% ipython --no-banner

In [1]: import numpy as np

In [2]: np.set_printoptions(precision=2, suppress=True, linewidth=120, legacy="1.25")

In [3]: def rd(a):
   ...:     return np.round(a, 2) + 0
   ...: 

In [4]: Z = 20 * np.array([[-0.1, 0.8, 0.0], [1.0, -1.7, -0.1]])

In [5]: rng = np.random.default_rng(8375)

In [6]: lab = rng.integers(0, 2, 18)

In [7]: J = Z[lab] + rng.normal(size=(18, 3))

In [8]: print(rd(J))
[[ 20.68 -32.15  -3.29]
 [ 19.31 -35.16  -2.33]
 [ 21.19 -33.52  -2.43]
 [ -0.88  15.67   0.14]
 [ 19.79 -33.86  -1.78]
 [ 20.36 -33.7   -2.23]
 [ 18.6  -33.88  -2.34]
 [ 20.18 -34.99  -1.81]
 [ -2.05  16.5    0.54]
 [ -0.54  16.29   0.13]
 [ 20.32 -34.49  -2.27]
 [  0.1   14.09   1.59]
 [ -2.25  15.28  -0.35]
 [ 20.52 -33.51  -2.13]
 [ -1.39  15.88   0.63]
 [ 19.62 -33.18  -1.7 ]
 [ -0.95  17.56   0.75]
 [ -2.48  16.48  -0.5 ]]

In [9]: x = np.array([3, 3, -1])

In [10]: y = J @ x

In [11]: print(rd(np.linalg.solve(J.T @ J, J.T @ y)))
[ 3.  3. -1.]

In [12]: print(rd(np.linalg.pinv(J) @ J))
[[1. 0. 0.]
 [0. 1. 0.]
 [0. 0. 1.]]

In [13]: y = y + 0.3 * rng.normal(size=18)

In [14]: print(rd(y))
[-31.22 -45.43 -34.69  43.72 -40.62 -37.53 -43.41 -42.68  42.67  47.12 -40.08  41.09  39.45 -36.7   42.76 -38.63  48.66
  42.67]

In [15]: beta, *_ = np.linalg.lstsq(J, y)

In [16]: print(beta.round())
[ 3.  3. -1.]

In [17]: arr = np.load("a.npy")

In [18]: print(arr)
[[ 0  1  0]
 [ 0  3  2]
 [ 1  4  3]
 [ 3  5  5]
 [ 3  7  6]
 [ 3  9  7]
 [ 5 11  9]
 [ 5 11  9]
 [ 5 13  9]
 [ 5 14 10]
 [ 5 15 11]
 [ 7 16 12]
 [ 9 17 14]
 [11 18 15]
 [13 18 15]
 [15 19 16]
 [16 20 17]
 [18 22 17]
 [18 24 18]
 [20 26 20]
 [21 28 21]
 [21 28 22]
 [22 30 24]
 [22 30 26]]

In [19]: Xs = arr - arr.mean(axis=0)

In [20]: left, s, Vh = np.linalg.svd(Xs, full_matrices=False)

In [21]: print((np.sign(left[:, 0]) == np.sign(left[0, 0])).astype(int))
[1 1 1 1 1 1 1 1 1 1 1 1 0 0 0 0 0 0 0 0 0 0 0 0]

In [22]: print(np.linalg.matrix_rank(Xs))
3

In [23]: print(rd(s))
[65.16  7.65  3.25]

In [24]: print(rd(Xs.mean(axis=0)))
[0. 0. 0.]

In [25]: print(rd((s ** 2).sum() ** 2 / (s ** 4).sum()))
1.03

In [26]: print(rd(Vh[0] * np.sign(Vh[0, np.abs(Vh[0]).argmax()])))
[0.56 0.64 0.52]

In [27]: left, s, Vh = np.linalg.svd(arr)

In [28]: print(rd(s))
[130.41  10.8    3.25]

In [29]: print(np.argmax(s[:-1] / (s[1:] + 1e-6)) + 1)
1

In [30]: other = left[:, :1] @ np.diag(s[:1]) @ Vh[:1]

In [31]: print(rd(np.linalg.norm(arr - other, 2)), rd(s[1]))
10.8 10.8

In [32]: print(np.linalg.matrix_rank(arr, rtol=0.05))
2

In [33]: print(np.linalg.matrix_rank(arr, rtol=0.1))
1

In [34]: print(rd(np.linalg.norm(arr, 2) / np.linalg.norm(arr)))
1.0

In [35]: O, evecs = np.linalg.qr(arr[:, :2])[0], np.linalg.qr(arr[:, 2:])[0]

In [36]: s = np.linalg.svd(O.T @ evecs, compute_uv=False)

In [37]: print(rd(s))
[1.]

In [38]: other = np.c_[arr[:, :2] @ np.array([[2, 3], [0, 0]]), np.array([2, -5, -2, -4, -2, 1, 5, 3, -5, -1, -2, -1, -4, -2, -5, 1, -4, -5, -2, -2, -3, -4, 1, 3])]

In [39]: print(other)
[[ 0  0  2]
 [ 0  0 -5]
 [ 2  3 -2]
 [ 6  9 -4]
 [ 6  9 -2]
 [ 6  9  1]
 [10 15  5]
 [10 15  3]
 [10 15 -5]
 [10 15 -1]
 [10 15 -2]
 [14 21 -1]
 [18 27 -4]
 [22 33 -2]
 [26 39 -5]
 [30 45  1]
 [32 48 -4]
 [36 54 -5]
 [36 54 -2]
 [40 60 -2]
 [42 63 -3]
 [42 63 -4]
 [44 66  1]
 [44 66  3]]

In [40]: print(rd(np.linalg.norm(other - arr @ np.linalg.lstsq(arr, other)[0], axis=0)))
[ 0.    0.   13.73]

In [41]: print(np.linalg.matrix_rank(other))
2

In [42]: print(rd(np.linalg.norm(np.linalg.qr(arr)[0].T @ other, axis=0) ** 2 / ((other ** 2).sum(axis=0) + 1e-12)))
[1.   1.   0.24]

In [43]: print(np.linalg.matrix_rank(np.c_[arr, other]))
4

In [44]: M = np.array([[0.0, -0.5, 1.0],
    ...:     [-1.9, 0.4, 0.8],
    ...:     [0.7, -0.4, 1.2],
    ...:     [2.4, -0.8, 0.9],
    ...:     [1.7, -1.3, 0.4],
    ...:     [0.5, 2.7, 0.3],
    ...:     [-0.1, 0.5, -1.0],
    ...:     [3.5, -0.5, -2.5],
    ...:     [-0.1, 0.1, -0.1],
    ...:     [-0.8, 0.0, 0.3],
    ...:     [-0.4, 0.4, 1.1],
    ...:     [-1.0, 0.3, 1.2],
    ...:     [0.7, 1.5, -0.6],
    ...:     [1.3, 0.2, 1.4],
    ...:     [-1.4, 0.2, -1.1],
    ...:     [1.5, -0.7, -0.9],
    ...:     [-0.1, -0.1, 0.3],
    ...:     [-0.2, -1.8, 0.1],
    ...:     [1.9, -0.3, -0.1]])

In [45]: other = M / np.sqrt((M ** 2).mean(axis=1, keepdims=True))

In [46]: print(np.linalg.matrix_rank(other) == np.linalg.matrix_rank(M))
True

In [47]: print(rd(np.linalg.norm(other, axis=1)))
[1.73 1.73 1.73 1.73 1.73 1.73 1.73 1.73 1.73 1.73 1.73 1.73 1.73 1.73 1.73 1.73 1.73 1.73 1.73]

In [48]: x = np.array([3, -2, -3])

In [49]: print(rd(M @ (2 * x)))
[ -4.  -17.8  -1.4  12.2  13.   -9.6   3.4  38.   -0.4  -6.6 -10.6 -14.4   1.8  -1.4  -2.6  17.2  -2.    5.4  13.2]

In [50]: print(rd(M * x))
[[ 0.   1.  -3. ]
 [-5.7 -0.8 -2.4]
 [ 2.1  0.8 -3.6]
 [ 7.2  1.6 -2.7]
 [ 5.1  2.6 -1.2]
 [ 1.5 -5.4 -0.9]
 [-0.3 -1.   3. ]
 [10.5  1.   7.5]
 [-0.3 -0.2  0.3]
 [-2.4  0.  -0.9]
 [-1.2 -0.8 -3.3]
 [-3.  -0.6 -3.6]
 [ 2.1 -3.   1.8]
 [ 3.9 -0.4 -4.2]
 [-4.2 -0.4  3.3]
 [ 4.5  1.4  2.7]
 [-0.3  0.2 -0.9]
 [-0.6  3.6 -0.3]
 [ 5.7  0.6  0.3]]

In [51]: print(rd((M * x).sum(axis=1)))
[-2.  -8.9 -0.7  6.1  6.5 -4.8  1.7 19.  -0.2 -3.3 -5.3 -7.2  0.9 -0.7 -1.3  8.6 -1.   2.7  6.6]

In [52]: print((M @ x).argmax())
7

In [53]: print(rd(M @ np.ones(3)))
[ 0.5 -0.7  1.5  2.5  0.8  3.5 -0.6  0.5 -0.1 -0.5  1.1  0.5  1.6  2.9 -2.3 -0.1  0.1 -1.9  1.5]

In [54]: print(np.linalg.norm(M @ x) <= np.linalg.norm(M, 2) * np.linalg.norm(x) + 1e-9)
True

In [55]: lab = arr[:, 2] > np.median(arr[:, 2])

In [56]: r0 = arr[lab].mean(axis=0) - arr[~lab].mean(axis=0)

In [57]: print(np.argsort(-np.abs(r0).round(6), kind="stable"))
[1 0 2]

In [58]: print(lab.astype(int))
[0 0 0 0 0 0 0 0 0 0 0 0 1 1 1 1 1 1 1 1 1 1 1 1]

In [59]: s = 3 * 0.7 ** np.arange(3)

In [60]: F = rng.normal(size=(27, 3)) * rng.permutation(s)

In [61]: print(rd(F))
[[ 2.56 -3.7   0.5 ]
 [ 0.6  -0.53  0.58]
 [ 1.43  1.85 -0.46]
 [-2.57 -4.26 -4.41]
 [ 2.2   2.23  0.64]
 [ 0.86  0.22 -1.4 ]
 [-0.44 -8.4  -1.92]
 [ 1.54  0.47  0.6 ]
 [-2.26 -1.26 -1.26]
 [ 1.21 -1.36 -0.84]
 [-0.22  1.26  2.14]
 [ 0.75 -0.45 -1.9 ]
 [ 0.45  0.66  0.09]
 [ 0.37 -0.83 -1.21]
 [ 0.92 -5.76 -3.9 ]
 [ 2.27  0.19 -3.59]
 [-0.38 -3.35  2.77]
 [ 1.17  2.23  1.99]
 [-0.01 -0.13 -1.14]
 [-0.74 -0.52  3.19]
 [ 0.12  1.54  0.69]
 [ 0.99 -3.62 -1.63]
 [-0.93 -0.22  1.44]
 [ 1.36  2.33 -1.47]
 [ 1.35 -6.18 -1.31]
 [ 0.63 -3.84  2.51]
 [-0.47  3.17  0.87]]

In [62]: C2 = np.cov(J, rowvar=False)

In [63]: print(np.argsort(-J.std(axis=0).round(6), kind="stable"))
[1 0 2]

In [64]: print(rd(np.median(J, axis=0)))
[ 18.95 -32.67  -1.74]

In [65]: print(rd(J.std(axis=0)))
[10.64 24.77  1.39]

In [66]: print(rd(np.polyfit(J[:, 1], J[:, 0], 1)))
[-0.43  5.55]

In [67]: print(rd(np.corrcoef(J[:, 1], J[:, 0])[0, 1]))
-1.0

In [68]: Xs = F - F.mean(axis=0)

In [69]: evecs = np.linalg.svd(Xs)[2][:1]

In [70]: other = Xs - Xs @ evecs.T @ evecs

In [71]: print(rd(other.std(axis=0)))
[1.19 0.61 1.66]
